% ipython --no-banner

In [1]: import numpy as np

In [2]: from numpy import linalg as LA

In [3]: np.set_printoptions(precision=3, suppress=True, linewidth=160)

In [4]: arr = np.tril(np.array([[7, 8, 8], [9, 3, 7], [9, 8, 6]]), -1) + np.eye(3, dtype=int)

In [5]: print(arr)
[[1 0 0]
 [9 1 0]
 [9 8 1]]

In [6]: # triangular, det is the product of the diagonal

In [7]: hat = np.triu(np.array([[0, -1, 0], [0, 0, 2], [1, 0, -1]]), 1) + np.eye(3)

In [8]: out = hat @ arr @ LA.inv(hat)

In [9]: print(LA.matrix_rank(out))
3

In [10]: print(hat @ arr - arr @ hat)
[[ -9.   0.   0.]
 [ 18.  25.   0.]
 [  0.   9. -16.]]

In [11]: print(round(float(LA.det(out)), 3))
1.0

In [12]: print(np.poly(out))
[ 1. -3.  3. -1.]

In [13]: print(np.trace(out), np.trace(arr))
3.0 3

In [14]: out = np.array([[-5, -4], [-7, -3]])

In [15]: C = np.kron(out, arr)

In [16]: print(C)
[[ -5   0   0  -4   0   0]
 [-45  -5   0 -36  -4   0]
 [-45 -40  -5 -36 -32  -4]
 [ -7   0   0  -3   0   0]
 [-63  -7   0 -27  -3   0]
 [-63 -56  -7 -27 -24  -3]]

In [17]: A = np.load("layer14.npy")

In [18]: print(A)
[[ 40   0   1   1]
 [  0   0   0   2]
 [  2   0 -19   1]
 [  1   1   0  62]]

In [19]: print(round(LA.det(A.T), 3))
1524.0

In [20]: print(np.round(LA.eigvals(A).sum().real, 3))
83.0

In [21]: out = np.array([[1, 2], [2, -1], [-1, 1], [2, -2]])

In [22]: print(LA.matrix_rank(A @ out))
2

In [23]: print(np.einsum("ik,kj->ij", A, out))
[[  41   79]
 [   4   -4]
 [  23  -17]
 [ 127 -123]]

In [24]: print(out.T @ A.T)
[[  41    4   23  127]
 [  79   -4  -17 -123]]

In [25]: print(np.einsum("ik,kj->ji", A, out))
[[  41    4   23  127]
 [  79   -4  -17 -123]]

In [26]: print(np.einsum("ij->j", A))
[ 43   1 -18  66]

In [27]: print(round(LA.det(A), 3))
1524.0

In [28]: print((A - A.T) / 2)
[[ 0.   0.  -0.5  0. ]
 [ 0.   0.   0.   0.5]
 [ 0.5  0.   0.   0.5]
 [ 0.  -0.5 -0.5  0. ]]

In [29]: print(np.sort(np.abs(LA.eigvals(A))))
[ 0.032 19.034 39.988 62.078]

In [30]: print(LA.matrix_rank(arr, rtol=0.1))
2

In [31]: print(np.argsort(-LA.norm(arr, axis=0).round(6), kind="stable")[:3])
[0 1 2]

In [32]: u = np.array([4, -1])

In [33]: print(np.correlate(A[0], A[3], "full"))
[2480    0  102  102    1    2    1]

In [34]: print(np.cross(A[0, :3], A[3, :3]))
[-1  1 40]

In [35]: print(np.polyval(u, A[0]))
[159  -1   3   3]

In [36]: X = np.load("block18.npy")

In [37]: print(X)
[[0 1]
 [1 0]]

In [38]: print(round(LA.det(X.T), 3))
-1.0

In [39]: print(np.poly(X))
[ 1.  0. -1.]

In [40]: print(np.kron(np.eye(2, dtype=int), X))
[[0 1 0 0]
 [1 0 0 0]
 [0 0 0 1]
 [0 0 1 0]]

In [41]: print(LA.eigvals(X))
[ 1. -1.]

In [42]: print(np.einsum("ii->", X))
0

In [43]: w, vecs = LA.eigh(X)

In [44]: print(np.abs(vecs[:, -1]))
[0.707 0.707]

In [45]: print(w.sum(), np.trace(X))
0.0 0

In [46]: print(w)
[-1.  1.]

In [47]: print(np.abs(vecs[:, -1]).round(6).argmax())
0

In [48]: print(LA.svd(X, compute_uv=False))
[1. 1.]

In [49]: print(np.round(vecs @ np.diag(w) @ vecs.T, 3) + 0)
[[0. 1.]
 [1. 0.]]

In [50]: w, vecs = LA.eig(X)

In [51]: print(np.sort(LA.eigvals(X @ X)))
[1. 1.]

In [52]: print(X @ vecs[:, 0] - w[0] * vecs[:, 0])
[0. 0.]

In [53]: print(np.sort(LA.eigvals(X.T)))
[-1.  1.]

In [54]: K = np.diag(10 * np.array([2, 0, 1])) + np.array([[3, 1, 2], [2, 2, 1], [1, 0, 2]])

In [55]: print(K)
[[23  1  2]
 [ 2  2  1]
 [ 1  0 12]]

In [56]: x0 = np.array([2, -1, -2])

In [57]: target = K @ x0

In [58]: c, lr = np.zeros(3), 1 / LA.norm(K, 2) ** 2

In [59]: for i in range(12):
    ...:     c -= lr * K.T @ (K @ c - target)
    ...:     if i % 2 == 0: print(i, round(LA.norm(K @ c - target), 3))
    ...: 
0 20.12
2 11.237
4 6.422
6 3.905
8 2.692
10 2.177

In [60]: print(round(LA.cond(K), 3))
12.266

In [61]: print(c.round(3) + 0)
[ 1.94   0.    -1.943]

In [62]: w, vecs = LA.eig(K)

In [63]: print(np.sort(LA.eigvals(K.T)))
[ 1.909 11.815 23.276]

In [64]: print(np.prod(w))
525.0

In [65]: print(np.sort(LA.eigvals(LA.inv(K))))
[0.043 0.085 0.524]

In [66]: print(np.sort(LA.eigvals(K @ K)))
[  3.644 139.605 541.751]

In [67]: O, Rm = LA.qr(K)

In [68]: print(np.trace(O @ O.T))
3.0

In [69]: print(np.round(O @ Rm, 3) + 0)
[[23.  1.  2.]
 [ 2.  2.  1.]
 [ 1.  0. 12.]]

In [70]: print(round(float(abs(Rm[0, 0])), 3), round(float(LA.norm(K[:, 0])), 3))
23.108 23.108

In [71]: print(O)
[[-0.995  0.085 -0.045]
 [-0.087 -0.996  0.023]
 [-0.043  0.027  0.999]]

In [72]: print(np.round(O.T @ O, 3) + 0)
[[1. 0. 0.]
 [0. 1. 0.]
 [0. 0. 1.]]

In [73]: print(K.sum(axis=1))
[26  5 13]

In [74]: print(np.count_nonzero(K))
8

In [75]: print(np.diff(K, axis=0))
[[-21   1  -1]
 [ -1  -2  11]]

In [76]: u, g = K[1], K[0]

In [77]: print(u @ g)
50

In [78]: print(u @ u)
9

In [79]: pr = (u @ g) / (u @ u) * u

In [80]: print(pr)
[11.111 11.111  5.556]

In [81]: print(g - pr)
[ 11.889 -10.111  -3.556]

In [82]: rng = np.random.default_rng(965)

In [83]: theta = rng.uniform(0, 2 * np.pi, 27)

In [84]: O, _ = LA.qr(np.array([[0.5, 0.4], [-0.3, 0.6], [0.4, -0.6]]))

In [85]: mat = 10 * np.c_[np.cos(theta), np.sin(theta)] @ O.T

In [86]: print(mat)
[[-8.914  2.367 -3.866]
 [-9.884 -1.503  0.234]
 [ 4.989 -5.48   6.714]
 [-1.612 -6.768  7.183]
 [-0.609  6.687 -7.411]
 [-5.105  5.425 -6.671]
 [ 4.387 -5.74   6.914]
 [-9.335  1.677 -3.171]
 [ 9.168 -1.973  3.471]
 [-5.644  5.153 -6.45 ]
 [-0.889  6.652 -7.413]
 [ 4.157  6.422 -6.44 ]
 [ 8.554  4.057 -3.221]
 [-9.286 -3.088  2.056]
 [ 9.522 -1.286  2.769]
 [-0.933 -6.779  7.292]
 [ 2.602 -6.323  7.297]
 [ 9.954  0.663  0.696]
 [ 7.383 -3.997  5.432]
 [ 2.905  6.656 -6.875]
 [-1.698 -6.765  7.166]
 [ 6.073  5.774 -5.457]
 [-8.133  3.309 -4.786]
 [-9.939 -1.076 -0.241]
 [-1.695 -6.765  7.167]
 [-0.139 -6.752  7.375]
 [-7.692  3.732 -5.187]]

In [87]: # null space of dimension 1

In [88]: x0 = np.array([0, 3, -1])

In [89]: h1 = np.maximum(mat @ x0, 0)

In [90]: print(mat.T @ h1)
[ -234.183  1291.293 -1447.728]

In [91]: print(mat * (h1 > 1e-9)[:, None])
[[-8.914  2.367 -3.866]
 [-0.    -0.     0.   ]
 [ 0.    -0.     0.   ]
 [-0.    -0.     0.   ]
 [-0.609  6.687 -7.411]
 [-5.105  5.425 -6.671]
 [ 0.    -0.     0.   ]
 [-9.335  1.677 -3.171]
 [ 0.    -0.     0.   ]
 [-5.644  5.153 -6.45 ]
 [-0.889  6.652 -7.413]
 [ 4.157  6.422 -6.44 ]
 [ 8.554  4.057 -3.221]
 [-0.    -0.     0.   ]
 [ 0.    -0.     0.   ]
 [-0.    -0.     0.   ]
 [ 0.    -0.     0.   ]
 [ 9.954  0.663  0.696]
 [ 0.    -0.     0.   ]
 [ 2.905  6.656 -6.875]
 [-0.    -0.     0.   ]
 [ 6.073  5.774 -5.457]
 [-8.133  3.309 -4.786]
 [-0.    -0.    -0.   ]
 [-0.    -0.     0.   ]
 [-0.    -0.     0.   ]
 [-7.692  3.732 -5.187]]

In [92]: out = np.array([[3], [4], [2], [2]])

In [93]: C = np.array([[0, -2, 1, 2]])

In [94]: F = out @ C + 0.1 * rng.normal(size=(4, 4))

In [95]: print(F)
[[-0.03  -5.744  2.97   6.059]
 [ 0.185 -8.086  4.101  8.091]
 [-0.141 -3.817  1.99   4.038]
 [ 0.147 -4.217  2.005  3.967]]

In [96]: out = LA.inv(F)

In [97]: print(np.round(F @ out, 3) + 0)
[[1. 0. 0. 0.]
 [0. 1. 0. 0.]
 [0. 0. 1. 0.]
 [0. 0. 0. 1.]]

In [98]: print((np.abs(out) > 1e-9).astype(int))
[[1 1 1 1]
 [1 1 1 1]
 [1 1 1 1]
 [1 1 1 1]]

In [99]: print(round(float(LA.slogdet(F)[0]), 3))
-1.0
